In [1]: import numpy as np

In [2]: np.set_printoptions(precision=2, suppress=True, linewidth=120, sign=" ")

In [3]: rnd = lambda a: np.round(a, 2) + 0

In [4]: X = np.load("run5.npy")

In [5]: rnd(X)
Out[5]: 
array([[-0.14, -0.1 , -0.51, -0.2 ,  0.42,  0.14, -0.17,  0.29, -0.41,  0.45],
       [ 0.  , -0.26, -0.4 ,  0.08, -0.18, -0.19,  0.35, -0.59, -0.45, -0.14],
       [-0.03,  0.33, -0.11,  0.03, -0.49,  0.68,  0.33,  0.05, -0.05,  0.24],
       [-0.03, -0.46,  0.41, -0.01,  0.02, -0.07,  0.32, -0.13,  0.14,  0.69],
       [ 0.27, -0.28, -0.04, -0.4 , -0.44, -0.27,  0.21,  0.58, -0.14, -0.14],
       [ 0.17,  0.34,  0.31, -0.03, -0.33, -0.26, -0.46, -0.15, -0.5 ,  0.32],
       [ 0.44, -0.07, -0.44,  0.57, -0.19, -0.17, -0.18,  0.1 ,  0.31,  0.27],
       [ 0.  , -0.62,  0.07, -0.01, -0.23,  0.47, -0.55, -0.11, -0.04, -0.17],
       [ 0.82,  0.03,  0.15, -0.12,  0.38,  0.29,  0.14, -0.12, -0.14, -0.07],
       [-0.1 , -0.12,  0.3 ,  0.67,  0.12,  0.07,  0.17,  0.38, -0.46, -0.17]])

In [6]: Y = np.linalg.inv(X)

In [7]: (np.abs(Y) > 1e-9).astype(int)
Out[7]: 
array([[ 1,  0,  1,  1,  1,  1,  1,  0,  1,  1],
       [ 1,  1,  1,  1,  1,  1,  1,  1,  1,  1],
       [ 1,  1,  1,  1,  1,  1,  1,  1,  1,  1],
       [ 1,  1,  1,  1,  1,  1,  1,  1,  1,  1],
       [ 1,  1,  1,  1,  1,  1,  1,  1,  1,  1],
       [ 1,  1,  1,  1,  1,  1,  1,  1,  1,  1],
       [ 1,  1,  1,  1,  1,  1,  1,  1,  1,  1],
       [ 1,  1,  1,  1,  1,  1,  1,  1,  1,  1],
       [ 1,  1,  1,  1,  1,  1,  1,  1,  1,  1],
       [ 1,  1,  1,  1,  1,  1,  1,  1,  1,  1]])

In [8]: rnd(np.linalg.inv(Y))
Out[8]: 
array([[-0.14, -0.1 , -0.51, -0.2 ,  0.42,  0.14, -0.17,  0.29, -0.41,  0.45],
       [ 0.  , -0.26, -0.4 ,  0.08, -0.18, -0.19,  0.35, -0.59, -0.45, -0.14],
       [-0.03,  0.33, -0.11,  0.03, -0.49,  0.68,  0.33,  0.05, -0.05,  0.24],
       [-0.03, -0.46,  0.41, -0.01,  0.02, -0.07,  0.32, -0.13,  0.14,  0.69],
       [ 0.27, -0.28, -0.04, -0.4 , -0.44, -0.27,  0.21,  0.58, -0.14, -0.14],
       [ 0.17,  0.34,  0.31, -0.03, -0.33, -0.26, -0.46, -0.15, -0.5 ,  0.32],
       [ 0.44, -0.07, -0.44,  0.57, -0.19, -0.17, -0.18,  0.1 ,  0.31,  0.27],
       [ 0.  , -0.62,  0.07, -0.01, -0.23,  0.47, -0.55, -0.11, -0.04, -0.17],
       [ 0.82,  0.03,  0.15, -0.12,  0.38,  0.29,  0.14, -0.12, -0.14, -0.07],
       [-0.1 , -0.12,  0.3 ,  0.67,  0.12,  0.07,  0.17,  0.38, -0.46, -0.17]])

In [9]: rnd(Y)
Out[9]: 
array([[-0.14,  0.  , -0.03, -0.03,  0.27,  0.17,  0.44,  0.  ,  0.82, -0.1 ],
       [-0.1 , -0.26,  0.33, -0.46, -0.28,  0.34, -0.07, -0.62,  0.03, -0.12],
       [-0.51, -0.4 , -0.11,  0.41, -0.04,  0.31, -0.44,  0.07,  0.15,  0.3 ],
       [-0.2 ,  0.08,  0.03, -0.01, -0.4 , -0.03,  0.57, -0.01, -0.12,  0.67],
       [ 0.42, -0.18, -0.49,  0.02, -0.44, -0.33, -0.19, -0.23,  0.38,  0.12],
       [ 0.14, -0.19,  0.68, -0.07, -0.27, -0.26, -0.17,  0.47,  0.29,  0.07],
       [-0.17,  0.35,  0.33,  0.32,  0.21, -0.46, -0.18, -0.55,  0.14,  0.17],
       [ 0.29, -0.59,  0.05, -0.13,  0.58, -0.15,  0.1 , -0.11, -0.12,  0.38],
       [-0.41, -0.45, -0.05,  0.14, -0.14, -0.5 ,  0.31, -0.04, -0.14, -0.46],
       [ 0.45, -0.14,  0.24,  0.69, -0.14,  0.32,  0.27, -0.17, -0.07, -0.17]])
